% python3 -q
>>> import numpy as np
>>> from numpy import linalg as LA
>>> np.set_printoptions(precision=2, suppress=True, linewidth=200)
>>> def rd(a):
...     return np.round(a, 2) + 0
... 
>>> m1 = np.load("arr.npy")
>>> print(rd(m1))
[[-0.35  0.34 -0.53  0.69]
 [-0.85 -0.49 -0.02 -0.21]
 [ 0.4  -0.74 -0.52  0.16]
 [ 0.   -0.32  0.67  0.67]]
>>> hat = np.triu(np.array([[0, 1, -1, 1], [2, -2, 2, -2], [-2, 1, -2, 1], [0, -1, -1, 2]]), 1) + np.eye(4)
>>> M2 = hat @ m1 @ LA.inv(hat)
>>> print(rd(M2))
[[-1.6   1.86 -4.7  11.01]
 [-0.05 -1.28  0.11 -3.84]
 [ 0.4  -1.46  3.47 -5.96]
 [ 0.   -0.32  1.31 -1.28]]
>>> print(rd(LA.eigvals(m1).sum().real))
-0.68
>>> print(rd(LA.det(m1.T)))
-1.0
>>> print(rd(np.sort(np.abs(LA.eigvals(m1)))))
[1. 1. 1. 1.]
>>> print(rd(np.abs(LA.eigvals(m1)).max()))
1.0
>>> print(rd((m1 - m1.T) / 2))
[[ 0.    0.59 -0.47  0.35]
 [-0.59  0.    0.36  0.06]
 [ 0.47 -0.36  0.   -0.25]
 [-0.35 -0.06  0.25  0.  ]]
>>> print(rd(np.trace(m1)))
-0.68
>>> M = np.load("data.npy")
>>> print(rd(M))
[[-5.31 -4.19 -5.25 -2.83]
 [-3.73 -1.62 -1.7  -1.32]
 [-1.6  -0.4  -0.52 -0.65]
 [-1.55 -0.39 -0.51 -0.64]
 [-1.1  -0.28 -0.43 -0.51]
 [-0.31 -0.09 -0.18 -0.19]
 [ 0.66  0.28  0.61  0.55]
 [ 1.78  1.15  2.66  2.1 ]
 [ 2.87  2.75  6.41  4.62]
 [ 4.8   8.25 19.07 12.41]]
>>> U, s, Vh = LA.svd(M)
>>> print(rd(s))
[27.98  5.51  1.35  0.  ]
>>> print(np.argmax(s[:-1] / (s[1:] + 1e-6)) + 1)
3
>>> M2 = U[:, :3] @ np.diag(s[:3]) @ Vh[:3]
>>> print(rd(np.abs(M - M2).max()))
0.0
>>> print(LA.matrix_rank(M2))
3
>>> print(rd(LA.norm(M - M2) / LA.norm(M)))
0.0
>>> M2 = np.array([[2, 0], [-2, -1]])
>>> C = np.array([[-3, 0, 0], [0, 1, 3], [-2, -2, -2]])
>>> A = np.kron(M2, C)
>>> print(A)
[[-6  0  0  0  0  0]
 [ 0  2  6  0  0  0]
 [-4 -4 -4  0  0  0]
 [ 6  0  0  3  0  0]
 [ 0 -2 -6  0 -1 -3]
 [ 4  4  4  2  2  2]]
>>> q, Rm = LA.qr(A)
>>> print(rd(np.abs(np.diag(Rm))))
[10.2   5.49  4.85  2.55  1.37  1.21]
>>> print(rd(q.T @ q))
[[1. 0. 0. 0. 0. 0.]
 [0. 1. 0. 0. 0. 0.]
 [0. 0. 1. 0. 0. 0.]
 [0. 0. 0. 1. 0. 0.]
 [0. 0. 0. 0. 1. 0.]
 [0. 0. 0. 0. 0. 1.]]
>>> print(rd(q @ Rm))
[[-6.  0.  0.  0.  0.  0.]
 [ 0.  2.  6.  0.  0.  0.]
 [-4. -4. -4.  0.  0.  0.]
 [ 6.  0.  0.  3.  0.  0.]
 [ 0. -2. -6.  0. -1. -3.]
 [ 4.  4.  4.  2.  2.  2.]]
>>> print(rd(Rm))
[[10.2   3.14  3.14  2.55  0.78  0.78]
 [ 0.   -5.49 -8.4   0.   -1.37 -2.1 ]
 [ 0.    0.   -4.85  0.    0.   -1.21]
 [ 0.    0.    0.   -2.55 -0.78 -0.78]
 [ 0.    0.    0.    0.    1.37  2.1 ]
 [ 0.    0.    0.    0.    0.   -1.21]]
